$ python -q
>>> import numpy as np
>>> import numpy.linalg as la
>>> np.set_printoptions(precision=1, suppress=True, linewidth=200)
>>> m1 = np.loadtxt("block3.csv", delimiter=",")
>>> m1
array([[ 18. , -12. ,  14. ,   4. ,  16. ,  12. ,  26. ,  10. , -22. ],
       [ -0.2,   0.3,  -0.3,  -1.1,   0.9,  -0.6,  -2.1,  -1.9,  -0.6],
       [ -0.4,   0.6,   0. ,  -1.5,  -0.5,  -0.7,   0.4,   1.8,   0.4],
       [  0.8,  -0.4,  -1.6,   0.8,  -1.6,  -1.2,   1.2,   0.2,   0.5],
       [  0.7,   0. ,  -1.5,   0.6,   0.3,   0.4,   0.8,   1.4,  -1.2],
       [  0.7,   0.1,   2. ,   0.3,  -2.1,  -1.5,   0.4,   0.4,   0.3],
       [ -1.2,  -0.6,  -1.1,  -1.3,   1.2,  -0.9,  -0.9,  -1.1,   1.1],
       [ -1.3,  -1. ,  -1.8,  -1.5,  -0.1,   0.6,   0.4,   0.2,   1.4],
       [  0.9,   2. ,  -0.3,  -1. ,   0.6,   0.2,   0.6,  -0.8,   0.2],
       [ -0.3,  -1.6,   1.9,  -1. ,  -0.9,   0.5,   0.4,   0.2,  -1.1],
       [  1.2,   0.2,   0.3,  -1.7,   0.9,   0. ,   0. ,  -1.6,   0.7],
       [ -0.6,   1. ,  -0.3,   1.6,  -0.8,  -1.8,   1.9,  -0.4,   0.3],
       [ -0.1,   1. ,   1.9,   1.4,  -1.1,   0. ,   0.1,   1.5,  -0.2],
       [  0.1,   0.9,  -1. ,  -0.5,   1.1,  -0.2,  -0.4,  -1. ,  -0.3]])
>>> vec = np.array([3, 3, 2, 3, 1, 0, 2, 3, 0])
>>> h1 = np.maximum(m1 @ vec, 0)
>>> np.flatnonzero(h1 > 1e-9)
array([ 0,  2,  3,  4,  5,  8, 11, 12])
>>> np.maximum(m1 @ vec, 0) - np.maximum(-m1 @ vec, 0)
array([156. , -12.6,   1.8,   1.8,   7. ,   7.2, -15.4, -13.7,   4.5,  -4.4,  -4.2,   7.2,  14.3,  -3.2])
>>> np.maximum(m1 @ (3 * vec), 0)
array([468. ,   0. ,   5.4,   5.4,  21. ,  21.6,   0. ,   0. ,  13.5,   0. ,   0. ,  21.6,  42.9,   0. ])
>>> Q, V = la.qr(m1[:, :7])[0], la.qr(m1[:, 7:])[0]
>>> s = la.svd(Q.T @ V, compute_uv=False)
>>> s
array([1. , 0.8])
>>> (s > 0.9).sum()
np.int64(1)
>>> round(la.norm(Q @ Q.T - V @ V.T, 2), 1)
np.float64(1.0)
>>> np.degrees(np.arccos(s.clip(0, 1)))
array([ 5.5, 41. ])
>>> A2 = np.c_[m1[:, :4] @ np.array([[4, 4, 4, 3], [4, 4, 0, 3], [0, 4, 5, 1], [3, 4, 1, 1]]), np.array([-3, 1, 0, 0, 3, 3, 0, 1, -1, 1, -1, -1, 2, -2])]
>>> A2
array([[ 36. ,  96. , 146. ,  36. ,  -3. ],
       [ -2.9,  -5.2,  -3.4,  -1.1,   1. ],
       [ -3.7,  -5.2,  -3.1,  -0.9,   0. ],
       [  4. ,  -1.6,  -4. ,   0.4,   0. ],
       [  4.6,  -0.8,  -4.1,   1.2,   3. ],
       [  4.1,  12.4,  13.1,   4.7,   3. ],
       [-11.1, -16.8, -11.6,  -7.8,   0. ],
       [-13.7, -22.4, -15.7, -10.2,   1. ],
       [  8.6,   6.4,   1.1,   7.4,  -1. ],
       [-10.6,  -4. ,   7.3,  -4.8,   1. ],
       [  0.5,   0. ,   4.6,   2.8,  -1. ],
       [  6.4,   6.8,  -2.3,   2.5,  -1. ],
       [  7.8,  16.8,  10.5,   6. ,   2. ],
       [  2.5,  -2. ,  -5.1,   1.5,  -2. ]])
>>> la.matrix_rank(A2)
np.int64(5)
>>> vec = np.array([2, 3, 1, -1, 2, 3, 3, -1, -3])
>>> target = m1 @ vec
>>> np.round(la.pinv(m1) @ m1, 1) + 0
array([[1., 0., 0., 0., 0., 0., 0., 0., 0.],
       [0., 1., 0., 0., 0., 0., 0., 0., 0.],
       [0., 0., 1., 0., 0., 0., 0., 0., 0.],
       [0., 0., 0., 1., 0., 0., 0., 0., 0.],
       [0., 0., 0., 0., 1., 0., 0., 0., 0.],
       [0., 0., 0., 0., 0., 1., 0., 0., 0.],
       [0., 0., 0., 0., 0., 0., 1., 0., 0.],
       [0., 0., 0., 0., 0., 0., 0., 1., 0.],
       [0., 0., 0., 0., 0., 0., 0., 0., 1.]])
>>> target
array([212. ,  -1.3,  -2.4,  -6.9,   5.7,  -5.4,  -9.2,  -7.5,  12.3,   1.5,   6.3,  -1.9,   0.5,   4.7])
>>> la.lstsq(m1, target)[0]
array([ 2.,  3.,  1., -1.,  2.,  3.,  3., -1., -3.])
>>> la.solve(m1.T @ m1, m1.T @ target)
array([ 2.,  3.,  1., -1.,  2.,  3.,  3., -1., -3.])
>>> rng = np.random.default_rng(792670)
>>> target = target + 0.1 * rng.normal(size=14)
>>> target
array([212.1,  -1.2,  -2.3,  -6.9,   5.6,  -5.6,  -9.1,  -7.5,  12.3,   1.5,   6.4,  -1.9,   0.5,   4.7])
>>> c, *_ = la.lstsq(m1, target)
>>> c
array([ 2.,  3.,  1., -1.,  2.,  3.,  3., -1., -3.])
>>> c.round()
array([ 2.,  3.,  1., -1.,  2.,  3.,  3., -1., -3.])
>>> np.round(m1.T @ (target - m1 @ c), 1) + 0
array([0., 0., 0., 0., 0., 0., 0., 0., 0.])
>>> round(la.norm(target - m1 @ c), 1)
np.float64(0.2)
>>> [round(float(la.norm(la.solve(m1.T @ m1 + lam * np.eye(9), m1.T @ target))), 2) for lam in (0, 1, 10, 100)]
[6.87, 6.3, 5.13, 4.26]
>>> A = np.loadtxt("layer16.csv", delimiter=",")
>>> A
array([[ 0., -5.,  0.],
       [ 0.,  0.,  0.],
       [ 3.,  0.,  0.]])
>>> r0 = np.array([-2, -3, -1])
>>> np.array([np.convolve(row, r0, "same") for row in A])
array([[10., 15.,  5.],
       [ 0.,  0.,  0.],
       [-9., -3.,  0.]])
>>> np.correlate(A[1], A[0], "full")
array([0., 0., 0., 0., 0.])
>>> np.convolve(A[1], r0)
array([0., 0., 0., 0., 0.])
>>> W1 = np.array([[4, -9, -6], [8, 2, 3], [-2, -5, 1]])
>>> c = np.array([0, 0, 1])
>>> H = np.maximum(A @ W1 + c, 0)
>>> la.matrix_rank(H)
np.int64(2)
>>> Z = np.array([[1, 1, -1], [-2, 2, 2], [-1, -2, -2]])
>>> H @ Z
array([[  0.,   0.,   0.],
       [ -1.,  -2.,  -2.],
       [ 12.,  12., -12.]])
>>> W1 @ Z
array([[ 28,  -2, -10],
       [  1,   6, -10],
       [  7, -14, -10]])
